$ ipython --no-banner

In [1]: import numpy as np

In [2]: import numpy.linalg as la

In [3]: np.set_printoptions(precision=2, suppress=True, linewidth=120)

In [4]: rnd = lambda a: np.round(a, 2) + 0

In [5]: E = np.array([[1.98, 1.96, -0.49, 3.81, -0.35],
   ...:     [4.99, 1.87, 4.8, 10.66, -6.46],
   ...:     [1.96, -1.76, -0.07, 1.6, -1.16],
   ...:     [3.28, -1.93, -0.35, 5.87, 2.45],
   ...:     [-0.5, -0.04, 1.18, 1.65, -0.51],
   ...:     [-5.69, 1.97, -1.45, -8.36, 3.03],
   ...:     [-0.22, -4.09, -2.71, -3.03, 7.35],
   ...:     [-1.33, -0.63, 1.39, -3.53, -1.64],
   ...:     [-0.71, -2.53, 1.1, -0.15, -0.81]])

In [6]: f, g = E[4], E[3]

In [7]: rnd(f @ g)
Out[7]: np.float64(6.46)

In [8]: rnd(f @ f)
Out[8]: np.float64(4.63)

In [9]: p = (f @ g) / (f @ f) * f

In [10]: rnd(p)
Out[10]: array([-0.7 , -0.06,  1.65,  2.3 , -0.71])

In [11]: la.matrix_rank(np.outer(f, g))
Out[11]: np.int64(1)

In [12]: rnd(la.norm(f + g) ** 2 + la.norm(f - g) ** 2)
Out[12]: np.float64(119.38)

In [13]: W0 = np.array([[-0.4, -0.6, 1.5, -0.2, -0.3, -1.1, 1.7, -0.7, -0.2, -0.2, -0.9, -2.0],
    ...:     [-0.3, -1.4, -0.7, -0.5, -1.4, 0.8, -1.4, -0.2, 0.5, 2.7, 0.3, 1.2],
    ...:     [-0.2, 0.9, 0.6, 1.0, -0.5, -0.3, -0.1, -0.4, 1.1, -1.0, 0.6, 0.6],
    ...:     [0.9, 0.3, 1.6, -1.3, 0.5, 0.2, -0.8, -0.4, 0.6, -0.6, 0.6, -0.2],
    ...:     [-0.6, -0.5, 0.1, -0.2, 0.9, -0.4, 1.4, -1.5, 0.9, 0.0, 0.2, 0.1],
    ...:     [0.5, 1.5, -0.1, 0.2, 0.2, 1.7, 0.8, 0.8, 1.7, 1.0, 0.0, 0.7],
    ...:     [0.7, 0.5, 0.0, -0.6, -0.2, -0.2, -0.9, 1.5, -1.2, -0.4, -1.4, -0.4],
    ...:     [0.0, 0.7, 0.8, 0.6, 0.2, 0.9, -1.0, -0.1, -1.4, -0.2, 1.1, 0.7],
    ...:     [1.5, -1.2, 0.6, 0.0, 2.6, -1.1, -1.3, -0.8, 1.2, -1.8, 0.7, 0.1]])

In [14]: W0
Out[14]: 
array([[-0.4, -0.6,  1.5, -0.2, -0.3, -1.1,  1.7, -0.7, -0.2, -0.2, -0.9, -2. ],
       [-0.3, -1.4, -0.7, -0.5, -1.4,  0.8, -1.4, -0.2,  0.5,  2.7,  0.3,  1.2],
       [-0.2,  0.9,  0.6,  1. , -0.5, -0.3, -0.1, -0.4,  1.1, -1. ,  0.6,  0.6],
       [ 0.9,  0.3,  1.6, -1.3,  0.5,  0.2, -0.8, -0.4,  0.6, -0.6,  0.6, -0.2],
       [-0.6, -0.5,  0.1, -0.2,  0.9, -0.4,  1.4, -1.5,  0.9,  0. ,  0.2,  0.1],
       [ 0.5,  1.5, -0.1,  0.2,  0.2,  1.7,  0.8,  0.8,  1.7,  1. ,  0. ,  0.7],
       [ 0.7,  0.5,  0. , -0.6, -0.2, -0.2, -0.9,  1.5, -1.2, -0.4, -1.4, -0.4],
       [ 0. ,  0.7,  0.8,  0.6,  0.2,  0.9, -1. , -0.1, -1.4, -0.2,  1.1,  0.7],
       [ 1.5, -1.2,  0.6,  0. ,  2.6, -1.1, -1.3, -0.8,  1.2, -1.8,  0.7,  0.1]])

In [15]: t3 = np.stack([W0, 5 * W0, W0[::-1]])

In [16]: print(rnd(la.norm(t3, axis=(1, 2))))
[ 9.71 48.54  9.71]

In [17]: t3.shape
Out[17]: (3, 9, 12)
